$ ipython --no-banner

In [1]: import numpy as np

In [2]: from numpy import linalg as LA

In [3]: np.set_printoptions(suppress=True, linewidth=200)

In [4]: tidy = lambda a: np.round(a, 2) + 0

In [5]: F = np.load("block1.npy")

In [6]: F
Out[6]: 
array([[ 5.,  5.,  0.,  0.,  0.,  0.,  0.],
       [ 5.,  3.,  5.,  0.,  0.,  0.,  0.],
       [ 0.,  5.,  1.,  5.,  0.,  0.,  0.],
       [ 0.,  0.,  5.,  2.,  5.,  0.,  0.],
       [ 0.,  0.,  0.,  5.,  2.,  5.,  0.],
       [ 0.,  0.,  0.,  0.,  5.,  4.,  5.],
       [ 0.,  0.,  0.,  0.,  0.,  5., -4.]])

In [7]: # symmetric

In [8]: evals, vecs = LA.eigh(F)

In [9]: tidy(vecs.T @ vecs)
Out[9]: 
array([[1., 0., 0., 0., 0., 0., 0.],
       [0., 1., 0., 0., 0., 0., 0.],
       [0., 0., 1., 0., 0., 0., 0.],
       [0., 0., 0., 1., 0., 0., 0.],
       [0., 0., 0., 0., 1., 0., 0.],
       [0., 0., 0., 0., 0., 1., 0.],
       [0., 0., 0., 0., 0., 0., 1.]])

In [10]: tidy(LA.svd(F, compute_uv=False))
Out[10]: array([11.53,  9.92,  7.7 ,  6.15,  6.14,  2.46,  1.7 ])

In [11]: (evals > 1e-8).sum(), (evals < -1e-8).sum()
Out[11]: (np.int64(4), np.int64(3))

In [12]: tidy(np.abs(vecs[:, -1]))
Out[12]: array([0.34, 0.45, 0.42, 0.44, 0.41, 0.35, 0.11])

In [13]: tidy(evals)
Out[13]: array([-7.7 , -6.14, -2.46,  1.7 ,  6.15,  9.92, 11.53])

In [14]: X = np.load("data.npy")

In [15]: X
Out[15]: 
array([[  2,  -6,   2,  -7,   7,  -3],
       [ 10,  -7,  -3, -14,  16,  -9],
       [ 17,  -6,  -4, -21,  23,  -8],
       [ 24,  -5,  -6, -23,  31,  -6],
       [ 24,  -3,  -9, -25,  31,  -5],
       [ 16,  -6,  -5, -33,  36,  -6],
       [ 14,  -7,   4, -36,  33, -11],
       [  5, -12,   4, -30,  28, -14],
       [  6, -10,   3, -28,  26, -23],
       [ -3, -13,  -1, -29,  21, -26],
       [  1, -20,  -7, -21,  17, -35],
       [  7, -16, -11, -12,  13, -33],
       [ 12,  -9, -19,  -7,  15, -27]])

In [16]: cen = X - X.mean(axis=0)

In [17]: vecs = LA.svd(cen)[2][:3]

In [18]: A2 = cen - cen @ vecs.T @ vecs

In [19]: tidy(np.cov(cen @ vecs.T, rowvar=False))
Out[19]: 
array([[236.18,   0.  ,   0.  ],
       [  0.  , 122.29,   0.  ],
       [  0.  ,   0.  ,  71.09]])

In [20]: tidy((cen @ vecs.T).std(axis=0))
Out[20]: array([14.77, 10.62,  8.1 ])

In [21]: tidy(np.diag(vecs.T @ vecs))
Out[21]: array([0.55, 0.12, 0.49, 0.59, 0.46, 0.79])

In [22]: tidy(A2.std(axis=0))
Out[22]: array([1.37, 1.48, 1.52, 0.71, 0.76, 0.84])

In [23]: tidy(LA.norm(A2) / LA.norm(cen))
Out[23]: np.float64(0.14)
